$ python3 -q
>>> import numpy as np
>>> from numpy import linalg as LA
>>> np.set_printoptions(precision=3, suppress=True, linewidth=160)
>>> mat = np.abs(np.array([[-5, 0, -2], [-5, 2, -2], [-2, 4, -4]])) + np.eye(3)
>>> mat = mat / mat.sum(axis=1, keepdims=True)
>>> mat
array([[0.75 , 0.   , 0.25 ],
       [0.5  , 0.3  , 0.2  ],
       [0.182, 0.364, 0.455]])
>>> gram = mat.T @ mat
>>> gram
array([[0.846, 0.216, 0.37 ],
       [0.216, 0.222, 0.225],
       [0.37 , 0.225, 0.309]])
>>> J = np.loadtxt("m.csv", delimiter=",")
>>> J
array([[0., 2., 1., 0.],
       [3., 0., 3., 3.],
       [1., 1., 1., 0.],
       [3., 1., 2., 1.]])
>>> Q = J.astype(float).copy()
>>> for j in range(4):
...     Q[:, j] -= Q[:, :j] @ (Q[:, :j].T @ Q[:, j])
...     Q[:, j] /= LA.norm(Q[:, j])
... 
>>> Q.round(3) + 0
array([[ 0.   ,  0.881,  0.365,  0.302],
       [ 0.688, -0.278,  0.67 ,  0.   ],
       [ 0.229,  0.348, -0.091, -0.905],
       [ 0.688,  0.162, -0.64 ,  0.302]])
>>> np.round(Q.T @ J, 3) + 0
array([[ 4.359,  0.918,  3.671,  2.753],
       [ 0.   ,  2.271,  0.718, -0.672],
       [ 0.   ,  0.   ,  1.005,  1.371],
       [ 0.   ,  0.   ,  0.   ,  0.302]])
>>> round(LA.norm(J), 3)
np.float64(7.071)
>>> LA.svd(J, compute_uv=False)
array([6.522, 2.459, 1.18 , 0.159])
>>> J - J[0]
array([[ 0.,  0.,  0.,  0.],
       [ 3., -2.,  2.,  3.],
       [ 1., -1.,  0.,  0.],
       [ 3., -1.,  1.,  1.]])
>>> X = np.loadtxt("dump.csv", delimiter=",")
>>> X
array([[ 2.,  3.,  4.],
       [ 5.,  6.,  7.],
       [ 8.,  9., 10.]])
>>> A2 = np.array([[-1, -2], [2, -1], [1, 1]])
>>> np.einsum("ij,ij->i", X, X)
array([ 29., 110., 245.])
>>> print(np.einsum("ik,kj->ij", X, A2))
[[  8.  -3.]
 [ 14.  -9.]
 [ 20. -15.]]
>>> print(A2.T @ X.T)
[[  8.  14.  20.]
 [ -3.  -9. -15.]]
>>> LA.matrix_rank(X @ A2)
np.int64(2)
>>> print(np.einsum("ij->j", X))
[15. 18. 21.]
>>> X @ LA.pinv(X) @ X
array([[ 2.,  3.,  4.],
       [ 5.,  6.,  7.],
       [ 8.,  9., 10.]])
>>> np.abs(np.diag(LA.qr(X)[1])) > 1e-9
array([ True,  True, False])
>>> round(np.trace(LA.pinv(X) @ X), 3)
np.float64(2.0)
>>> LA.lstsq(X[:-1].T, X[-1])[2]
np.int32(2)
>>> M = np.array([[2, -1, 1, -3], [-3, 1, 2, 3], [-10, 3, 9, 9]])
>>> Uu, s, vt = LA.svd(M)
>>> print(s.round(3) + 0)
[17.322  2.99   0.   ]
>>> A2 = Uu[:, :2] @ np.diag(s[:2]) @ vt[:2]
>>> np.round(LA.norm(M - A2, 2), 3), np.round(s[2], 3)
(np.float64(0.0), np.float64(0.0))
>>> LA.matrix_rank(A2)
np.int64(2)
>>> A2 = M[0, 0] * M[1:] - np.outer(M[1:, 0], M[0])
>>> print(A2)
[[  0  -1   7  -3]
 [  0  -4  28 -12]]
>>> np.flatnonzero(~A2.round(6).any(axis=1))
array([], dtype=int64)
>>> LA.matrix_rank(A2), LA.matrix_rank(M)
(np.int64(1), np.int64(2))
>>> r = LA.matrix_rank(M)
>>> r
np.int64(2)
>>> N = LA.svd(M)[2][r:].T
>>> np.allclose(M @ N, 0)
True
>>> LA.matrix_rank(M.T @ M), LA.matrix_rank(M @ M.T)
(np.int64(2), np.int64(2))
>>> np.round(M @ N, 3) + 0
array([[0., 0.],
       [0., 0.],
       [0., 0.]])
>>> N @ N.T
array([[ 0.604,  0.141,  0.201,  0.423],
       [ 0.141,  0.933,  0.047, -0.201],
       [ 0.201,  0.047,  0.067,  0.141],
       [ 0.423, -0.201,  0.141,  0.396]])
>>> [int(LA.matrix_rank(np.delete(M, i, axis=0))) for i in range(3)]
[2, 2, 2]
>>> M @ LA.pinv(M) @ M
array([[  2.,  -1.,   1.,  -3.],
       [ -3.,   1.,   2.,   3.],
       [-10.,   3.,   9.,   9.]])
>>> np.unique(M.round(6), axis=0).shape
(3, 4)
>>> np.abs(np.diag(LA.qr(M)[1])) > 1e-9
array([ True,  True, False])
>>> K = np.load("sample19.npy")
>>> print(K)
[[1 0 0]
 [0 3 1]
 [0 3 2]]
>>> LA.norm(K, axis=1)
array([1.   , 3.162, 3.606])
>>> round(float(LA.norm(K[1] - K[0])), 3)
3.317
>>> np.round(LA.norm(K, "nuc"), 3)
np.float64(6.385)
>>> print(K[1] @ K[0])
0
>>> round(LA.norm(K[1], 1), 3), round(LA.norm(K[1], np.inf), 3)
(np.float64(4.0), np.float64(3.0))
>>> arr = np.load("arr.npy")
>>> arr
array([[ 0.046,  3.132,  3.065],
       [ 0.183, -0.063, -0.092],
       [-0.076,  0.925,  0.93 ],
       [-0.032,  4.986,  5.201]])
>>> A2 = np.c_[arr[:, :1] @ np.array([[3]]), np.array([1, 1, 0, 2])]
>>> A2
array([[ 0.138,  1.   ],
       [ 0.549,  1.   ],
       [-0.228,  0.   ],
       [-0.096,  2.   ]])
>>> LA.matrix_rank(A2)
np.int64(2)
>>> proj = arr @ LA.solve(arr.T @ arr, arr.T)
>>> round(float(np.trace(proj)), 3)
3.0
>>> np.diag(proj)
array([0.957, 0.828, 0.216, 0.999])
>>> np.allclose(proj @ proj, proj)
True
>>> vec = np.array([3, 1, 0])
>>> y = arr @ vec
>>> np.round(LA.pinv(arr) @ arr, 3) + 0
array([[1., 0., 0.],
       [0., 1., 0.],
       [0., 0., 1.]])
>>> rng = np.random.default_rng(705)
>>> y = y + 0.02 * rng.normal(size=4)
>>> y
array([3.29 , 0.471, 0.706, 4.895])
>>> c, *_ = LA.lstsq(arr, y)
>>> print(np.round(arr.T @ (y - arr @ c), 3) + 0)
[0. 0. 0.]
>>> print(c.round())
[ 3.  1. -0.]
>>> A2 = arr + rng.integers(-2, 3, (4, 1)) @ rng.integers(-2, 3, (1, 3))
>>> A2
array([[ 0.046,  3.132,  3.065],
       [-1.817, -2.063, -2.092],
       [-4.076, -3.075, -3.07 ],
       [-4.032,  0.986,  1.201]])
>>> A2 - arr
array([[ 0.,  0.,  0.],
       [-2., -2., -2.],
       [-4., -4., -4.],
       [-4., -4., -4.]])
>>> np.abs(A2 - arr).sum(axis=1)
array([ 0.,  6., 12., 12.])
>>> E = np.array([[1, -1], [1, 0], [1, 1]])
>>> A2 = np.c_[E[:, :1] @ np.array([[2]]), np.array([3, 4, 1])]
>>> A2
array([[2, 3],
       [2, 4],
       [2, 1]])
>>> np.round(LA.lstsq(E, A2[:, 0])[0], 3) + 0
array([2., 0.])
>>> LA.matrix_rank(A2)
np.int64(2)
>>> LA.norm(LA.qr(E)[0].T @ A2, axis=0) ** 2 / ((A2 ** 2).sum(axis=0) + 1e-12)
array([1.   , 0.897])
>>> LA.norm(A2 - E @ LA.lstsq(E, A2)[0], axis=0)
array([0.   , 1.633])
>>> LA.matrix_rank(np.c_[E, A2])
np.int64(3)
